In [1]: import numpy as np

In [2]: np.set_printoptions(precision=2, suppress=True, linewidth=160, floatmode="fixed")

In [3]: F = np.load("block14.npy")

In [4]: F
Out[4]: 
array([[ 4,  4,  4,  4,  4,  4,  4,  4,  4,  4,  4],
       [ 4,  8,  8,  8,  8,  8,  8,  8,  8,  8,  8],
       [ 4,  8, 12, 12, 12, 12, 12, 12, 12, 12, 12],
       [ 4,  8, 12, 16, 16, 16, 16, 16, 16, 16, 16],
       [ 4,  8, 12, 16, 20, 20, 20, 20, 20, 20, 20],
       [ 4,  8, 12, 16, 20, 24, 24, 24, 24, 24, 24],
       [ 4,  8, 12, 16, 20, 24, 28, 28, 28, 28, 28],
       [ 4,  8, 12, 16, 20, 24, 28, 32, 32, 32, 32],
       [ 4,  8, 12, 16, 20, 24, 28, 32, 36, 36, 36],
       [ 4,  8, 12, 16, 20, 24, 28, 32, 36, 40, 40],
       [ 4,  8, 12, 16, 20, 24, 28, 32, 36, 40, 44]])

In [5]: low = np.linalg.cholesky(F)

In [6]: np.diag(low) ** 2
Out[6]: array([4.00, 4.00, 4.00, 4.00, 4.00, 4.00, 4.00, 4.00, 4.00, 4.00, 4.00])

In [7]: U, sv, VT = np.linalg.svd(F, full_matrices=False)

In [8]: np.round(U.T @ U, 2) + 0
Out[8]: 
array([[1.00, 0.00, 0.00, 0.00, 0.00, 0.00, 0.00, 0.00, 0.00, 0.00, 0.00],
       [0.00, 1.00, 0.00, 0.00, 0.00, 0.00, 0.00, 0.00, 0.00, 0.00, 0.00],
       [0.00, 0.00, 1.00, 0.00, 0.00, 0.00, 0.00, 0.00, 0.00, 0.00, 0.00],
       [0.00, 0.00, 0.00, 1.00, 0.00, 0.00, 0.00, 0.00, 0.00, 0.00, 0.00],
       [0.00, 0.00, 0.00, 0.00, 1.00, 0.00, 0.00, 0.00, 0.00, 0.00, 0.00],
       [0.00, 0.00, 0.00, 0.00, 0.00, 1.00, 0.00, 0.00, 0.00, 0.00, 0.00],
       [0.00, 0.00, 0.00, 0.00, 0.00, 0.00, 1.00, 0.00, 0.00, 0.00, 0.00],
       [0.00, 0.00, 0.00, 0.00, 0.00, 0.00, 0.00, 1.00, 0.00, 0.00, 0.00],
       [0.00, 0.00, 0.00, 0.00, 0.00, 0.00, 0.00, 0.00, 1.00, 0.00, 0.00],
       [0.00, 0.00, 0.00, 0.00, 0.00, 0.00, 0.00, 0.00, 0.00, 1.00, 0.00],
       [0.00, 0.00, 0.00, 0.00, 0.00, 0.00, 0.00, 0.00, 0.00, 0.00, 1.00]])

In [9]: np.cumsum(sv ** 2) / np.sum(sv ** 2)
Out[9]: array([0.98, 1.00, 1.00, 1.00, 1.00, 1.00, 1.00, 1.00, 1.00, 1.00, 1.00])

In [10]: (sv > 1e-8).sum()
Out[10]: np.int64(11)

In [11]: F[11]
---------------------------------------------------------------------------
IndexError                                Traceback (most recent call last)
Cell In[11], line 1
----> 1 F[11]

IndexError: index 11 is out of bounds for axis 0 with size 11

In [12]: F.sum(axis=1)
Out[12]: array([ 44,  84, 120, 152, 180, 204, 224, 240, 252, 260, 264])

In [13]: F.sum(axis=0)
Out[13]: array([ 44,  84, 120, 152, 180, 204, 224, 240, 252, 260, 264])

In [14]: F[:, 11]
---------------------------------------------------------------------------
IndexError                                Traceback (most recent call last)
Cell In[14], line 1
----> 1 F[:, 11]

IndexError: index 11 is out of bounds for axis 1 with size 11

In [15]: np.zeros(11, 11)
---------------------------------------------------------------------------
TypeError                                 Traceback (most recent call last)
Cell In[15], line 1
----> 1 np.zeros(11, 11)

TypeError: Cannot interpret '11' as a data type

In [16]: np.diff(F, axis=0)
Out[16]: 
array([[0, 4, 4, 4, 4, 4, 4, 4, 4, 4, 4],
       [0, 0, 4, 4, 4, 4, 4, 4, 4, 4, 4],
       [0, 0, 0, 4, 4, 4, 4, 4, 4, 4, 4],
       [0, 0, 0, 0, 4, 4, 4, 4, 4, 4, 4],
       [0, 0, 0, 0, 0, 4, 4, 4, 4, 4, 4],
       [0, 0, 0, 0, 0, 0, 4, 4, 4, 4, 4],
       [0, 0, 0, 0, 0, 0, 0, 4, 4, 4, 4],
       [0, 0, 0, 0, 0, 0, 0, 0, 4, 4, 4],
       [0, 0, 0, 0, 0, 0, 0, 0, 0, 4, 4],
       [0, 0, 0, 0, 0, 0, 0, 0, 0, 0, 4]])

In [17]: np.unravel_index(np.abs(F).argmax(), F.shape)
Out[17]: (np.int64(10), np.int64(10))

In [18]: np.count_nonzero(F)
Out[18]: np.int64(121)

In [19]: np.linalg.svd(F, compute_uv=False)
Out[19]: array([214.73,  24.16,   8.92,   4.72,   3.01,   2.15,   1.66,   1.37,   1.19,   1.08,   1.02])

In [20]: F - F[0]
Out[20]: 
array([[ 0,  0,  0,  0,  0,  0,  0,  0,  0,  0,  0],
       [ 0,  4,  4,  4,  4,  4,  4,  4,  4,  4,  4],
       [ 0,  4,  8,  8,  8,  8,  8,  8,  8,  8,  8],
       [ 0,  4,  8, 12, 12, 12, 12, 12, 12, 12, 12],
       [ 0,  4,  8, 12, 16, 16, 16, 16, 16, 16, 16],
       [ 0,  4,  8, 12, 16, 20, 20, 20, 20, 20, 20],
       [ 0,  4,  8, 12, 16, 20, 24, 24, 24, 24, 24],
       [ 0,  4,  8, 12, 16, 20, 24, 28, 28, 28, 28],
       [ 0,  4,  8, 12, 16, 20, 24, 28, 32, 32, 32],
       [ 0,  4,  8, 12, 16, 20, 24, 28, 32, 36, 36],
       [ 0,  4,  8, 12, 16, 20, 24, 28, 32, 36, 40]])

In [21]: w, evecs = np.linalg.eigh(F)

In [22]: w
Out[22]: array([  1.02,   1.08,   1.19,   1.37,   1.66,   2.15,   3.01,   4.72,   8.92,  24.16, 214.73])

In [23]: (w > 1e-8).sum(), (w < -1e-8).sum()
Out[23]: (np.int64(11), np.int64(0))

In [24]: evecs @ np.diag(w) @ evecs.T
Out[24]: 
array([[ 4.00,  4.00,  4.00,  4.00,  4.00,  4.00,  4.00,  4.00,  4.00,  4.00,  4.00],
       [ 4.00,  8.00,  8.00,  8.00,  8.00,  8.00,  8.00,  8.00,  8.00,  8.00,  8.00],
       [ 4.00,  8.00, 12.00, 12.00, 12.00, 12.00, 12.00, 12.00, 12.00, 12.00, 12.00],
       [ 4.00,  8.00, 12.00, 16.00, 16.00, 16.00, 16.00, 16.00, 16.00, 16.00, 16.00],
       [ 4.00,  8.00, 12.00, 16.00, 20.00, 20.00, 20.00, 20.00, 20.00, 20.00, 20.00],
       [ 4.00,  8.00, 12.00, 16.00, 20.00, 24.00, 24.00, 24.00, 24.00, 24.00, 24.00],
       [ 4.00,  8.00, 12.00, 16.00, 20.00, 24.00, 28.00, 28.00, 28.00, 28.00, 28.00],
       [ 4.00,  8.00, 12.00, 16.00, 20.00, 24.00, 28.00, 32.00, 32.00, 32.00, 32.00],
       [ 4.00,  8.00, 12.00, 16.00, 20.00, 24.00, 28.00, 32.00, 36.00, 36.00, 36.00],
       [ 4.00,  8.00, 12.00, 16.00, 20.00, 24.00, 28.00, 32.00, 36.00, 40.00, 40.00],
       [ 4.00,  8.00, 12.00, 16.00, 20.00, 24.00, 28.00, 32.00, 36.00, 40.00, 44.00]])

In [25]: np.round(evecs.T @ evecs, 2) + 0
Out[25]: 
array([[1.00, 0.00, 0.00, 0.00, 0.00, 0.00, 0.00, 0.00, 0.00, 0.00, 0.00],
       [0.00, 1.00, 0.00, 0.00, 0.00, 0.00, 0.00, 0.00, 0.00, 0.00, 0.00],
       [0.00, 0.00, 1.00, 0.00, 0.00, 0.00, 0.00, 0.00, 0.00, 0.00, 0.00],
       [0.00, 0.00, 0.00, 1.00, 0.00, 0.00, 0.00, 0.00, 0.00, 0.00, 0.00],
       [0.00, 0.00, 0.00, 0.00, 1.00, 0.00, 0.00, 0.00, 0.00, 0.00, 0.00],
       [0.00, 0.00, 0.00, 0.00, 0.00, 1.00, 0.00, 0.00, 0.00, 0.00, 0.00],
       [0.00, 0.00, 0.00, 0.00, 0.00, 0.00, 1.00, 0.00, 0.00, 0.00, 0.00],
       [0.00, 0.00, 0.00, 0.00, 0.00, 0.00, 0.00, 1.00, 0.00, 0.00, 0.00],
       [0.00, 0.00, 0.00, 0.00, 0.00, 0.00, 0.00, 0.00, 1.00, 0.00, 0.00],
       [0.00, 0.00, 0.00, 0.00, 0.00, 0.00, 0.00, 0.00, 0.00, 1.00, 0.00],
       [0.00, 0.00, 0.00, 0.00, 0.00, 0.00, 0.00, 0.00, 0.00, 0.00, 1.00]])

In [26]: np.linalg.svd(F, compute_uv=False)
Out[26]: array([214.73,  24.16,   8.92,   4.72,   3.01,   2.15,   1.66,   1.37,   1.19,   1.08,   1.02])

In [27]: np.abs(evecs[:, -1]).round(6).argmax()
Out[27]: np.int64(10)

In [28]: np.allclose(F @ F.T, F.T @ F)
Out[28]: True

In [29]: np.linalg.matrix_power(F, 2)
Out[29]: 
array([[ 176,  336,  480,  608,  720,  816,  896,  960, 1008, 1040, 1056],
       [ 336,  656,  944, 1200, 1424, 1616, 1776, 1904, 2000, 2064, 2096],
       [ 480,  944, 1376, 1760, 2096, 2384, 2624, 2816, 2960, 3056, 3104],
       [ 608, 1200, 1760, 2272, 2720, 3104, 3424, 3680, 3872, 4000, 4064],
       [ 720, 1424, 2096, 2720, 3280, 3760, 4160, 4480, 4720, 4880, 4960],
       [ 816, 1616, 2384, 3104, 3760, 4336, 4816, 5200, 5488, 5680, 5776],
       [ 896, 1776, 2624, 3424, 4160, 4816, 5376, 5824, 6160, 6384, 6496],
       [ 960, 1904, 2816, 3680, 4480, 5200, 5824, 6336, 6720, 6976, 7104],
       [1008, 2000, 2960, 3872, 4720, 5488, 6160, 6720, 7152, 7440, 7584],
       [1040, 2064, 3056, 4000, 4880, 5680, 6384, 6976, 7440, 7760, 7920],
       [1056, 2096, 3104, 4064, 4960, 5776, 6496, 7104, 7584, 7920, 8096]])

In [30]: (F + F.T) / 2
Out[30]: 
array([[ 4.00,  4.00,  4.00,  4.00,  4.00,  4.00,  4.00,  4.00,  4.00,  4.00,  4.00],
       [ 4.00,  8.00,  8.00,  8.00,  8.00,  8.00,  8.00,  8.00,  8.00,  8.00,  8.00],
       [ 4.00,  8.00, 12.00, 12.00, 12.00, 12.00, 12.00, 12.00, 12.00, 12.00, 12.00],
       [ 4.00,  8.00, 12.00, 16.00, 16.00, 16.00, 16.00, 16.00, 16.00, 16.00, 16.00],
       [ 4.00,  8.00, 12.00, 16.00, 20.00, 20.00, 20.00, 20.00, 20.00, 20.00, 20.00],
       [ 4.00,  8.00, 12.00, 16.00, 20.00, 24.00, 24.00, 24.00, 24.00, 24.00, 24.00],
       [ 4.00,  8.00, 12.00, 16.00, 20.00, 24.00, 28.00, 28.00, 28.00, 28.00, 28.00],
       [ 4.00,  8.00, 12.00, 16.00, 20.00, 24.00, 28.00, 32.00, 32.00, 32.00, 32.00],
       [ 4.00,  8.00, 12.00, 16.00, 20.00, 24.00, 28.00, 32.00, 36.00, 36.00, 36.00],
       [ 4.00,  8.00, 12.00, 16.00, 20.00, 24.00, 28.00, 32.00, 36.00, 40.00, 40.00],
       [ 4.00,  8.00, 12.00, 16.00, 20.00, 24.00, 28.00, 32.00, 36.00, 40.00, 44.00]])

In [31]: np.round(np.abs(np.linalg.eigvals(F)).max(), 2)
Out[31]: np.float64(214.73)

In [32]: mat = np.loadtxt("test8.csv", delimiter=",")

In [33]: mat
Out[33]: 
array([[ 2.00,  1.00,  0.00, -1.00, -1.00, -2.00,  1.00,  3.00, -2.00,  3.00, -3.00, -3.00,  0.00,  3.00,  1.00],
       [-2.00,  1.00, -1.00, -1.00, -2.00, -1.00, -2.00, -2.00, -1.00, -1.00, -2.00,  1.00, -2.00,  2.00,  3.00],
       [-3.00,  1.00, -3.00, -2.00, -2.00,  2.00, -2.00, -1.00, -1.00,  0.00,  0.00, -2.00,  0.00, -1.00, -1.00],
       [ 3.00,  2.00, -2.00, -3.00,  3.00,  2.00,  1.00, -3.00, -1.00, -3.00, -1.00,  2.00,  3.00, -3.00,  2.00],
       [-3.00,  2.00,  0.00,  2.00, -1.00, -1.00,  3.00, -3.00,  0.00, -2.00,  0.00, -1.00, -1.00,  1.00, -3.00],
       [ 2.00, -2.00, -1.00, -2.00, -2.00,  1.00,  1.00, -3.00,  1.00,  3.00,  1.00, -3.00,  2.00,  0.00, -3.00],
       [ 1.00,  0.00,  3.00, -1.00, -3.00,  2.00, -3.00, -3.00,  2.00,  3.00, -1.00,  3.00,  1.00, -2.00,  2.00],
       [ 2.00, -3.00,  1.00,  3.00,  3.00,  0.00,  3.00, -1.00,  2.00,  3.00,  2.00, -1.00, -1.00,  1.00,  1.00],
       [ 0.00,  1.00,  0.00,  0.00, -2.00, -2.00, -1.00,  1.00, -2.00, -2.00, -3.00, -1.00, -2.00,  1.00,  3.00],
       [ 3.00,  0.00,  3.00, -2.00,  3.00,  2.00,  0.00, -2.00, -3.00,  3.00,  3.00, -2.00, -3.00, -1.00, -1.00],
       [ 3.00,  0.00,  3.00, -2.00,  1.00, -3.00,  3.00, -2.00,  2.00,  2.00, -1.00, -1.00,  3.00,  3.00, -2.00],
       [ 0.00,  1.00, -2.00,  2.00, -3.00,  0.00, -3.00, -1.00, -1.00, -1.00, -1.00,  1.00, -1.00,  1.00,  2.00],
       [ 3.00,  1.00,  1.00, -2.00,  2.00, -3.00,  1.00,  0.00, -1.00,  0.00,  3.00,  3.00, -2.00,  3.00,  0.00],
       [ 2.00,  3.00, -2.00,  2.00,  2.00, -1.00,  2.00,  2.00, -3.00, -2.00, -1.00, -3.00,  1.00,  0.00,  0.00]])

In [34]: np.round(np.linalg.norm(mat[2] - mat[0]), 2)
Out[34]: np.float64(10.82)

In [35]: round(np.linalg.norm(mat) ** 2 / np.linalg.norm(mat, 2) ** 2, 2)
Out[35]: np.float64(4.16)

In [36]: data = np.loadtxt("data.csv", delimiter=",")

In [37]: data
Out[37]: 
array([[1.00, 0.00, 0.00, 0.00, 0.00, 0.00, 0.00, 0.00, 0.00, 0.00, 0.00, 0.00],
       [9.00, 1.00, 0.00, 0.00, 0.00, 0.00, 0.00, 0.00, 0.00, 0.00, 0.00, 0.00],
       [6.00, 0.00, 1.00, 0.00, 0.00, 0.00, 0.00, 0.00, 0.00, 0.00, 0.00, 0.00],
       [1.00, 5.00, 8.00, 1.00, 0.00, 0.00, 0.00, 0.00, 0.00, 0.00, 0.00, 0.00],
       [7.00, 5.00, 8.00, 5.00, 1.00, 0.00, 0.00, 0.00, 0.00, 0.00, 0.00, 0.00],
       [7.00, 8.00, 5.00, 2.00, 1.00, 1.00, 0.00, 0.00, 0.00, 0.00, 0.00, 0.00],
       [4.00, 1.00, 8.00, 3.00, 2.00, 4.00, 1.00, 0.00, 0.00, 0.00, 0.00, 0.00],
       [7.00, 3.00, 6.00, 6.00, 5.00, 7.00, 1.00, 1.00, 0.00, 0.00, 0.00, 0.00],
       [0.00, 4.00, 3.00, 5.00, 6.00, 1.00, 4.00, 8.00, 1.00, 0.00, 0.00, 0.00],
       [9.00, 6.00, 2.00, 9.00, 9.00, 1.00, 2.00, 8.00, 4.00, 1.00, 0.00, 0.00],
       [8.00, 3.00, 2.00, 8.00, 2.00, 1.00, 0.00, 5.00, 5.00, 3.00, 1.00, 0.00],
       [2.00, 4.00, 5.00, 0.00, 6.00, 0.00, 5.00, 0.00, 9.00, 5.00, 4.00, 1.00]])

In [38]: data.reshape(-1, 2)
Out[38]: 
array([[1.00, 0.00],
       [0.00, 0.00],
       [0.00, 0.00],
       [0.00, 0.00],
       [0.00, 0.00],
       [0.00, 0.00],
       [9.00, 1.00],
       [0.00, 0.00],
       [0.00, 0.00],
       [0.00, 0.00],
       [0.00, 0.00],
       [0.00, 0.00],
       [6.00, 0.00],
       [1.00, 0.00],
       [0.00, 0.00],
       [0.00, 0.00],
       [0.00, 0.00],
       [0.00, 0.00],
       [1.00, 5.00],
       [8.00, 1.00],
       [0.00, 0.00],
       [0.00, 0.00],
       [0.00, 0.00],
       [0.00, 0.00],
       [7.00, 5.00],
       [8.00, 5.00],
       [1.00, 0.00],
       [0.00, 0.00],
       [0.00, 0.00],
       [0.00, 0.00],
       [7.00, 8.00],
       [5.00, 2.00],
       [1.00, 1.00],
       [0.00, 0.00],
       [0.00, 0.00],
       [0.00, 0.00],
       [4.00, 1.00],
       [8.00, 3.00],
       [2.00, 4.00],
       [1.00, 0.00],
       [0.00, 0.00],
       [0.00, 0.00],
       [7.00, 3.00],
       [6.00, 6.00],
       [5.00, 7.00],
       [1.00, 1.00],
       [0.00, 0.00],
       [0.00, 0.00],
       [0.00, 4.00],
       [3.00, 5.00],
       [6.00, 1.00],
       [4.00, 8.00],
       [1.00, 0.00],
       [0.00, 0.00],
       [9.00, 6.00],
       [2.00, 9.00],
       [9.00, 1.00],
       [2.00, 8.00],
       [4.00, 1.00],
       [0.00, 0.00],
       [8.00, 3.00],
       [2.00, 8.00],
       [2.00, 1.00],
       [0.00, 5.00],
       [5.00, 3.00],
       [1.00, 0.00],
       [2.00, 4.00],
       [5.00, 0.00],
       [6.00, 0.00],
       [5.00, 0.00],
       [9.00, 5.00],
       [4.00, 1.00]])

In [39]: data.reshape(2, -1)
Out[39]: 
array([[1.00, 0.00, 0.00, 0.00, 0.00, 0.00, 0.00, 0.00, 0.00, 0.00, 0.00, 0.00, 9.00, 1.00, 0.00, 0.00, 0.00, 0.00, 0.00, 0.00, 0.00, 0.00, 0.00, 0.00, 6.00,
        0.00, 1.00, 0.00, 0.00, 0.00, 0.00, 0.00, 0.00, 0.00, 0.00, 0.00, 1.00, 5.00, 8.00, 1.00, 0.00, 0.00, 0.00, 0.00, 0.00, 0.00, 0.00, 0.00, 7.00, 5.00,
        8.00, 5.00, 1.00, 0.00, 0.00, 0.00, 0.00, 0.00, 0.00, 0.00, 7.00, 8.00, 5.00, 2.00, 1.00, 1.00, 0.00, 0.00, 0.00, 0.00, 0.00, 0.00],
       [4.00, 1.00, 8.00, 3.00, 2.00, 4.00, 1.00, 0.00, 0.00, 0.00, 0.00, 0.00, 7.00, 3.00, 6.00, 6.00, 5.00, 7.00, 1.00, 1.00, 0.00, 0.00, 0.00, 0.00, 0.00,
        4.00, 3.00, 5.00, 6.00, 1.00, 4.00, 8.00, 1.00, 0.00, 0.00, 0.00, 9.00, 6.00, 2.00, 9.00, 9.00, 1.00, 2.00, 8.00, 4.00, 1.00, 0.00, 0.00, 8.00, 3.00,
        2.00, 8.00, 2.00, 1.00, 0.00, 5.00, 5.00, 3.00, 1.00, 0.00, 2.00, 4.00, 5.00, 0.00, 6.00, 0.00, 5.00, 0.00, 9.00, 5.00, 4.00, 1.00]])

In [40]: t3 = data.reshape(12, 2, -1)

In [41]: np.einsum("ihd,ihd->ih", t3, t3)
Out[41]: 
array([[  1.00,   0.00],
       [ 82.00,   0.00],
       [ 37.00,   0.00],
       [ 91.00,   0.00],
       [164.00,   0.00],
       [144.00,   0.00],
       [110.00,   1.00],
       [204.00,   2.00],
       [ 87.00,  81.00],
       [284.00,  85.00],
       [146.00,  60.00],
       [ 81.00, 148.00]])

In [42]: t3[:, 0]
Out[42]: 
array([[1.00, 0.00, 0.00, 0.00, 0.00, 0.00],
       [9.00, 1.00, 0.00, 0.00, 0.00, 0.00],
       [6.00, 0.00, 1.00, 0.00, 0.00, 0.00],
       [1.00, 5.00, 8.00, 1.00, 0.00, 0.00],
       [7.00, 5.00, 8.00, 5.00, 1.00, 0.00],
       [7.00, 8.00, 5.00, 2.00, 1.00, 1.00],
       [4.00, 1.00, 8.00, 3.00, 2.00, 4.00],
       [7.00, 3.00, 6.00, 6.00, 5.00, 7.00],
       [0.00, 4.00, 3.00, 5.00, 6.00, 1.00],
       [9.00, 6.00, 2.00, 9.00, 9.00, 1.00],
       [8.00, 3.00, 2.00, 8.00, 2.00, 1.00],
       [2.00, 4.00, 5.00, 0.00, 6.00, 0.00]])
